>>> import numpy as np
>>> import numpy.linalg as la
>>> np.set_printoptions(suppress=True, linewidth=100)
>>> def rnd(a):
...     return np.round(a, 3) + 0
... 
>>> X = np.load("x.npy")
>>> X
array([[ -2.866,  -5.777,  -4.127,  18.402,  -0.853,  -1.418],
       [ -7.695,   3.154,   2.955,  17.848,  -1.786,  -0.589],
       [-16.7  ,  -9.495,  -2.793,   1.726,   2.822,  -3.491],
       [-11.327,   8.558, -10.108,   1.371,  -9.714,  -0.22 ],
       [  1.333,  16.109, -11.357,   1.521,  -0.843,  -2.593],
       [  9.262,  -0.689, -10.49 ,  10.531,  -1.014,  -9.58 ],
       [-10.739,   1.928,  -9.306,   1.89 ,   0.127,  13.812],
       [-14.466,   2.378,   6.896, -11.158,   2.631,  -2.472],
       [ -0.91 ,   2.645,  -1.233,   8.214,  17.933,  -1.267],
       [ -5.168,   9.909,  -1.882,  -8.247,  -4.285,  13.608],
       [  8.815,  -5.885,   5.629,  -1.324,   9.323,  12.934],
       [-10.939, -12.786,   8.973,   1.708,  -2.92 ,   4.99 ],
       [ 11.255,   5.024,   9.764,  -2.648,  -6.872,  -9.926],
       [ -6.03 ,  -2.83 ,  12.477, -11.997,  -4.723,   5.807],
       [  5.029,  -8.478,  -9.216,   2.72 ,   3.442, -14.095],
       [-11.8  ,  12.281,  -3.352,   6.066,   7.083,   3.423],
       [ 14.224,  -6.148,  11.695,   1.826,  -3.709,  -2.455],
       [ -0.001, -12.295,  -4.273,  -6.469, -13.731,   0.444],
       [ -2.615,   2.81 , -18.99 ,   4.095,   2.052,   1.912],
       [-13.95 ,  -7.752,  -3.268,   4.168,   0.39 ,  10.821],
       [ -0.719,  14.468,  12.346,   4.836,   3.656,   0.994],
       [ 12.86 ,  -4.812,  -1.827,  -5.55 , -11.403,  -6.877],
       [  2.429,   9.026,  -3.131,   1.652,   6.609, -16.013],
       [  0.595,   5.303,  -9.205,   7.851,  -7.241, -13.142],
       [ -2.711,  -0.14 ,  -8.796, -11.426,  12.928,   4.192],
       [ -7.95 , -10.323,   5.641,   8.832,   9.475,  -5.535],
       [  0.729,  -6.992,  -5.094,  -6.126,   7.199, -15.339],
       [ -4.03 ,  -6.101,  -9.062,  -4.849,  15.215,   3.069],
       [ 16.225,  -2.79 ,  -0.614,  -0.301, -11.022,  -2.648],
       [  0.163,  -0.106,   1.95 , -16.141,  -1.023, -11.6  ],
       [  4.312,   1.284,  10.731,  11.348, -10.587,   4.874],
       [  5.885,   5.477,  -2.182,  -1.171,  -9.267,  15.6  ]])
>>> hat = X @ la.solve(X.T @ X, X.T)
>>> la.matrix_rank(np.eye(32) - hat)
np.int64(26)
>>> rnd(hat @ X[:, 3])
array([ 18.402,  17.848,   1.726,   1.371,   1.521,  10.531,   1.89 , -11.158,   8.214,  -8.247,
        -1.324,   1.708,  -2.648, -11.997,   2.72 ,   6.066,   1.826,  -6.469,   4.095,   4.168,
         4.836,  -5.55 ,   1.652,   7.851, -11.426,   8.832,  -6.126,  -4.849,  -0.301, -16.141,
        11.348,  -1.171])
>>> np.allclose(hat @ hat, hat)
True
>>> f, v = X[28], X[1]
>>> rnd(f @ f)
np.float64(399.999)
>>> p = (f @ v) / (f @ f) * f
>>> rnd(p)
array([-4.851,  0.834,  0.184,  0.09 ,  3.295,  0.792])
>>> la.matrix_rank(np.outer(f, v))
np.int64(1)
>>> lab = X[:, 2] > np.median(X[:, 2])
>>> f = X[lab].mean(axis=0) - X[~lab].mean(axis=0)
>>> (((X - X.mean(axis=0)) @ f > 0) == lab).mean()
np.float64(0.875)
>>> def softmax(z):
...     e = np.exp(z - z.max(axis=-1, keepdims=True))
...     return e / e.sum(axis=-1, keepdims=True)
... 
>>> rnd(softmax(X).sum(axis=1))
array([1., 1., 1., 1., 1., 1., 1., 1., 1., 1., 1., 1., 1., 1., 1., 1., 1., 1., 1., 1., 1., 1., 1.,
       1., 1., 1., 1., 1., 1., 1., 1., 1.])
>>> rnd(softmax(X[14] + -3))
array([0.767, 0.   , 0.   , 0.076, 0.157, 0.   ])
>>> rnd(softmax(10 * X[14]))
array([1., 0., 0., 0., 0., 0.])
>>> scores = X @ X.T / np.sqrt(6)
>>> softmax(scores).round(6).argmax(axis=1)
array([ 0,  1,  2,  3,  4,  5,  6,  7,  8,  9, 10, 11, 12, 13, 14, 15, 16, 17, 18, 19, 20, 21, 22,
       23, 24, 25, 26, 27, 28, 29, 30, 31])
>>> Q, _ = la.qr(np.array([[-1.0, 0.3, 0.9, 0.9, 1.9],
...     [0.5, -0.4, 2.1, -0.2, 2.4],
...     [-1.0, 0.9, -0.9, 0.8, -0.9],
...     [0.0, -0.4, -0.7, -0.2, 1.5],
...     [-1.1, 1.4, 1.8, -0.2, -1.7]]))
>>> J = Q[:, :5]
>>> rnd(J)
array([[-0.538, -0.666,  0.381,  0.187, -0.296],
       [ 0.269,  0.03 ,  0.74 ,  0.256,  0.56 ],
       [-0.538,  0.061, -0.407,  0.436,  0.593],
       [ 0.   , -0.484, -0.111, -0.711,  0.497],
       [-0.591,  0.564,  0.36 , -0.451, -0.016]])
>>> x0 = np.array([0, 2, 0, 0, 1])
>>> rnd(la.det(J))
np.float64(1.0)
>>> rnd(la.norm(x0)), rnd(la.norm(J @ x0))
(np.float64(2.236), np.float64(2.236))
>>> 5 - la.matrix_rank(J - np.eye(5), tol=1e-8)
np.int64(1)
>>> rnd(np.abs(la.eigvals(J)))
array([1., 1., 1., 1., 1.])
>>> rnd(J @ J.T)
array([[1., 0., 0., 0., 0.],
       [0., 1., 0., 0., 0.],
       [0., 0., 1., 0., 0.],
       [0., 0., 0., 1., 0.],
       [0., 0., 0., 0., 1.]])
>>> rnd(la.norm(J, axis=0))
array([1., 1., 1., 1., 1.])
>>> rnd(J.T @ J)
array([[1., 0., 0., 0., 0.],
       [0., 1., 0., 0., 0.],
       [0., 0., 1., 0., 0.],
       [0., 0., 0., 1., 0.],
       [0., 0., 0., 0., 1.]])
>>> rnd(J[:, 1] @ J[:, 4])
np.float64(0.0)
>>> M = np.loadtxt("dump.csv", delimiter=",")
>>> M
array([[ 0.9  ,  0.1  , -1.4  ],
       [-1.2  ,  2.9  , -2.2  ],
       [-0.5  ,  0.8  , -0.8  ],
       [-1.166,  2.899, -2.208],
       [-0.8  ,  0.4  , -0.7  ]])
>>> A2 = np.c_[M[:, :1] @ np.array([[-3]]), np.array([-3, -2, -3, 2, 0])]
>>> rnd(A2)
array([[-2.7  , -3.   ],
       [ 3.6  , -2.   ],
       [ 1.5  , -3.   ],
       [ 3.498,  2.   ],
       [ 2.4  ,  0.   ]])
>>> rnd(la.norm(A2 - M @ la.lstsq(M, A2)[0], axis=0))
array([0.   , 3.911])
>>> W0 = np.load("run3.npy")
>>> W0
array([[ -8.587,   1.193,   5.624,   6.509,   8.25 ,  -2.366,   6.031],
       [ -1.271,   3.309,   2.947,  -4.112,  -7.97 ,   3.671,  -6.26 ],
       [-13.242,  -2.994,  -3.965,  -5.657,   1.82 ,   6.115,  -1.68 ],
       [ -0.765,   2.514,   4.27 ,   0.905,  -4.44 ,   0.572,  -3.726],
       [  7.727,  -1.248,   0.483,   3.135,   6.359,  -7.361,   2.453],
       [  2.67 ,   2.972,   5.281,  -8.624,  -4.98 ,  -1.077,  -4.358],
       [  5.705,  -2.515,   0.432,   7.291,   2.535,   1.013,  10.252],
       [-12.711,   0.356,   1.286,  -2.294,   3.875,   4.688,  -1.221],
       [ 13.712,   2.792,   3.413,  -0.308,   2.291,  -9.32 ,   1.748],
       [ -1.462,  -0.848,  -3.469,   3.454,  -2.701,   3.088,   0.969],
       [ -5.389,  -3.846,  -3.799,   4.298,   6.492,   0.273,  10.217],
       [  0.928,  -0.485,  -5.19 ,   6.824,  -1.178,   0.817,   6.901],
       [  8.973,  -1.965,   4.628,  -1.164,   1.419,  -6.37 ,  -1.718],
       [ 14.667,   0.739,   8.837,  -4.093,   0.233,  -9.89 ,  -2.922],
       [ -0.621,  -1.285,   0.179,   2.115,  -0.469,   0.231,   5.641],
       [-17.179,  -0.828,  -3.308,   2.591,  -1.42 ,   7.709,   9.6  ]])
>>> rng = np.random.default_rng(836)
>>> A2 = W0 + rng.integers(-2, 3, (16, 2)) @ rng.integers(-2, 3, (2, 7))
>>> rnd(A2)
array([[-12.587,  -0.807,   5.624,   2.509,  12.25 ,  -2.366,   4.031],
       [ -1.271,   3.309,   2.947,  -4.112,  -7.97 ,   3.671,  -6.26 ],
       [-15.242,  -3.994,  -3.965,  -7.657,   3.82 ,   6.115,  -2.68 ],
       [ -4.765,   4.514,   4.27 ,  -3.095,  -8.44 ,  -1.428,  -1.726],
       [  7.727,  -5.248,   0.483,   3.135,  14.359,  -5.361,  -1.547],
       [  4.67 ,   5.972,   5.281,  -6.624, -10.98 ,  -2.077,  -1.358],
       [ 13.705,  -2.515,   0.432,  15.291,   2.535,   3.013,  10.252],
       [-14.711,   1.356,   1.286,  -4.294,   1.875,   3.688,  -0.221],
       [ 13.712,   0.792,   3.413,  -0.308,   6.291,  -8.32 ,  -0.252],
       [ -1.462,   1.152,  -3.469,   3.454,  -6.701,   2.088,   2.969],
       [ -7.389,  -6.846,  -3.799,   2.298,  12.492,   1.273,   7.217],
       [  2.928,  -3.485,  -5.19 ,   8.824,   4.822,   2.817,   3.901],
       [  8.973,  -1.965,   4.628,  -1.164,   1.419,  -6.37 ,  -1.718],
       [ 18.667,   0.739,   8.837,  -0.093,   0.233,  -8.89 ,  -2.922],
       [ -0.621,   0.715,   0.179,   2.115,  -4.469,  -0.769,   7.641],
       [-15.179,   0.172,  -3.308,   4.591,  -3.42 ,   7.709,  10.6  ]])
>>> rnd(A2 - W0)
array([[-4., -2.,  0., -4.,  4.,  0., -2.],
       [ 0.,  0.,  0.,  0.,  0.,  0.,  0.],
       [-2., -1.,  0., -2.,  2.,  0., -1.],
       [-4.,  2.,  0., -4., -4., -2.,  2.],
       [ 0., -4.,  0.,  0.,  8.,  2., -4.],
       [ 2.,  3.,  0.,  2., -6., -1.,  3.],
       [ 8.,  0.,  0.,  8.,  0.,  2.,  0.],
       [-2.,  1.,  0., -2., -2., -1.,  1.],
       [ 0., -2.,  0.,  0.,  4.,  1., -2.],
       [ 0.,  2.,  0.,  0., -4., -1.,  2.],
       [-2., -3.,  0., -2.,  6.,  1., -3.],
       [ 2., -3.,  0.,  2.,  6.,  2., -3.],
       [ 0.,  0.,  0.,  0.,  0.,  0.,  0.],
       [ 4.,  0.,  0.,  4.,  0.,  1.,  0.],
       [ 0.,  2.,  0.,  0., -4., -1.,  2.],
       [ 2.,  1.,  0.,  2., -2.,  0.,  1.]])
>>> la.matrix_rank(A2 - W0, tol=1e-8)
np.int64(2)
